% python3 -q
>>> import numpy as np
>>> np.set_printoptions(precision=2, suppress=True, linewidth=120)
>>> def rnd(a):
...     return np.round(a, 2) + 0
... 
>>> W0 = np.load("a.npy")
>>> rnd(W0)
array([[ 0.53, -0.38, -0.38,  0.38,  0.21, -0.3 ,  0.38],
       [-0.38,  0.69, -0.31,  0.31,  0.17, -0.24,  0.31],
       [-0.38, -0.31,  0.69,  0.31,  0.17, -0.24,  0.31],
       [ 0.38,  0.31,  0.31,  0.69, -0.17,  0.24, -0.31],
       [ 0.21,  0.17,  0.17, -0.17,  0.9 ,  0.13, -0.17],
       [-0.3 , -0.24, -0.24,  0.24,  0.13,  0.81,  0.24],
       [ 0.38,  0.31,  0.31, -0.31, -0.17,  0.24,  0.69]])
>>> vec = np.array([-2, 0, 2, 1, 1, 3, 3])
>>> y = W0 @ vec
>>> beta, lr = np.zeros(7), 1 / np.linalg.norm(W0, 2) ** 2
>>> for i in range(12):
...     beta -= lr * W0.T @ (W0 @ beta - y)
...     if i % 2 == 0: print(i, round(np.linalg.norm(W0 @ beta - y), 2))
... 
0 0.0
2 0.0
4 0.0
6 0.0
8 0.0
10 0.0
>>> rnd(beta)
array([-2.,  0.,  2.,  1.,  1.,  3.,  3.])
>>> rnd(W0[:, 3] @ W0[:, 0])
np.float64(0.0)
>>> print(rnd(np.linalg.norm(W0, axis=0)))
[1. 1. 1. 1. 1. 1. 1.]
>>> rnd(np.linalg.pinv(W0))
array([[ 0.53, -0.38, -0.38,  0.38,  0.21, -0.3 ,  0.38],
       [-0.38,  0.69, -0.31,  0.31,  0.17, -0.24,  0.31],
       [-0.38, -0.31,  0.69,  0.31,  0.17, -0.24,  0.31],
       [ 0.38,  0.31,  0.31,  0.69, -0.17,  0.24, -0.31],
       [ 0.21,  0.17,  0.17, -0.17,  0.9 ,  0.13, -0.17],
       [-0.3 , -0.24, -0.24,  0.24,  0.13,  0.81,  0.24],
       [ 0.38,  0.31,  0.31, -0.31, -0.17,  0.24,  0.69]])
>>> ev, V = np.linalg.eigh(W0)
>>> rnd(V.T @ W0 @ V)
array([[-1.,  0.,  0.,  0.,  0.,  0.,  0.],
       [ 0.,  1.,  0.,  0.,  0.,  0.,  0.],
       [ 0.,  0.,  1.,  0.,  0.,  0.,  0.],
       [ 0.,  0.,  0.,  1.,  0.,  0.,  0.],
       [ 0.,  0.,  0.,  0.,  1.,  0.,  0.],
       [ 0.,  0.,  0.,  0.,  0.,  1.,  0.],
       [ 0.,  0.,  0.,  0.,  0.,  0.,  1.]])
>>> rnd(ev)
array([-1.,  1.,  1.,  1.,  1.,  1.,  1.])
>>> (ev > 1e-8).sum(), (ev < -1e-8).sum()
(np.int64(6), np.int64(1))
>>> np.unique(ev.round(6) + 0, return_counts=True)[1]
array([1, 6])
>>> rnd(np.linalg.svd(W0, compute_uv=False))
array([1., 1., 1., 1., 1., 1., 1.])
>>> np.allclose(W0 @ W0.T, W0.T @ W0)
True
>>> rnd(np.linalg.det(W0))
np.float64(-1.0)
>>> np.allclose(W0, W0.T)
True
>>> np.trace(W0)
np.float64(5.0)
>>> print(rnd(np.linalg.matrix_power(W0, 4)))
[[1. 0. 0. 0. 0. 0. 0.]
 [0. 1. 0. 0. 0. 0. 0.]
 [0. 0. 1. 0. 0. 0. 0.]
 [0. 0. 0. 1. 0. 0. 0.]
 [0. 0. 0. 0. 1. 0. 0.]
 [0. 0. 0. 0. 0. 1. 0.]
 [0. 0. 0. 0. 0. 0. 1.]]
